$ python3 -q
>>> import numpy as np
>>> from numpy import linalg as LA
>>> np.set_printoptions(precision=1, suppress=True, linewidth=160, legacy="1.25")
>>> def tidy(a):
...     return np.round(a, 1) + 0
... 
>>> W0 = np.array([[0.1, 0.2, 0.9, 1.7, -0.1, -0.8, -0.8, 0.5, -1.4, 1.2, -0.6, -0.1, -0.1, 0.1],
...     [1.4, -0.1, -2.5, -0.5, 0.0, 0.4, 0.6, -0.1, 0.1, -0.2, -1.2, 0.2, 1.4, -0.2],
...     [-1.2, -2.0, 0.8, -0.9, -1.0, -0.2, -0.3, 1.3, 2.0, -1.5, 0.8, 1.4, 0.5, -0.2],
...     [-0.6, -1.1, -0.5, 0.3, 0.1, -0.3, 1.2, -1.2, -1.4, 0.3, -0.2, 2.0, -0.1, -0.1],
...     [0.2, 1.1, 0.3, 1.4, 1.1, -0.7, -0.8, -1.0, -0.4, 1.4, 0.7, 1.7, -0.2, 0.0],
...     [-0.4, 1.3, 0.0, -0.9, -0.3, 1.3, 1.5, 1.2, -0.6, -0.7, -0.6, -1.8, -0.2, -0.7],
...     [0.4, 0.6, -0.6, 0.3, 0.3, -1.8, -0.3, -0.1, -1.7, 0.2, -2.0, -1.7, 0.6, -0.6]])
>>> rng = np.random.default_rng(380)
>>> W0[3] = W0[2] + 0.3 * rng.normal(size=14)
>>> tidy(W0)
array([[ 0.1,  0.2,  0.9,  1.7, -0.1, -0.8, -0.8,  0.5, -1.4,  1.2, -0.6, -0.1, -0.1,  0.1],
       [ 1.4, -0.1, -2.5, -0.5,  0. ,  0.4,  0.6, -0.1,  0.1, -0.2, -1.2,  0.2,  1.4, -0.2],
       [-1.2, -2. ,  0.8, -0.9, -1. , -0.2, -0.3,  1.3,  2. , -1.5,  0.8,  1.4,  0.5, -0.2],
       [-0.9, -2.1,  1. , -0.8, -1.2, -0.3,  0.1,  1.3,  1.9, -1.4,  0.2,  1.4,  0.4, -0.4],
       [ 0.2,  1.1,  0.3,  1.4,  1.1, -0.7, -0.8, -1. , -0.4,  1.4,  0.7,  1.7, -0.2,  0. ],
       [-0.4,  1.3,  0. , -0.9, -0.3,  1.3,  1.5,  1.2, -0.6, -0.7, -0.6, -1.8, -0.2, -0.7],
       [ 0.4,  0.6, -0.6,  0.3,  0.3, -1.8, -0.3, -0.1, -1.7,  0.2, -2. , -1.7,  0.6, -0.6]])
>>> tidy(W0[2] @ W0[4])
-5.5
>>> tidy(LA.norm(W0) ** 2 / LA.norm(W0, 2) ** 2)
2.1
>>> tidy(LA.norm(W0, axis=0))
array([2.1, 3.4, 3. , 2.7, 2. , 2.5, 2. , 2.5, 3.6, 2.8, 2.7, 3.6, 1.7, 1. ])
>>> M = np.load("block2.npy")
>>> M
array([[-1,  0,  0,  0,  0,  0,  0,  0],
       [-5, -4,  0,  0,  0,  0,  0,  0],
       [-9, -3, -2,  0,  0,  0,  0,  0],
       [-1,  7, -4, -9,  0,  0,  0,  0],
       [ 5, -9,  9,  0, -6,  0,  0,  0],
       [-7, -8,  7,  4, -4, -7,  0,  0],
       [-9,  6, -2,  8,  8, -5, -3,  0],
       [ 7,  3, -9, -9, -1,  8, -6, -3]])
>>> vec = np.array([-2, 2, 1, -3, 3, 2, 3, 0])
>>> rhs = M @ vec
>>> rhs
array([  2,   2,  10,  39, -37, -33,   9,   5])
>>> tidy(LA.solve(M, rhs))
array([-2.,  2.,  1., -3.,  3.,  2.,  3.,  0.])
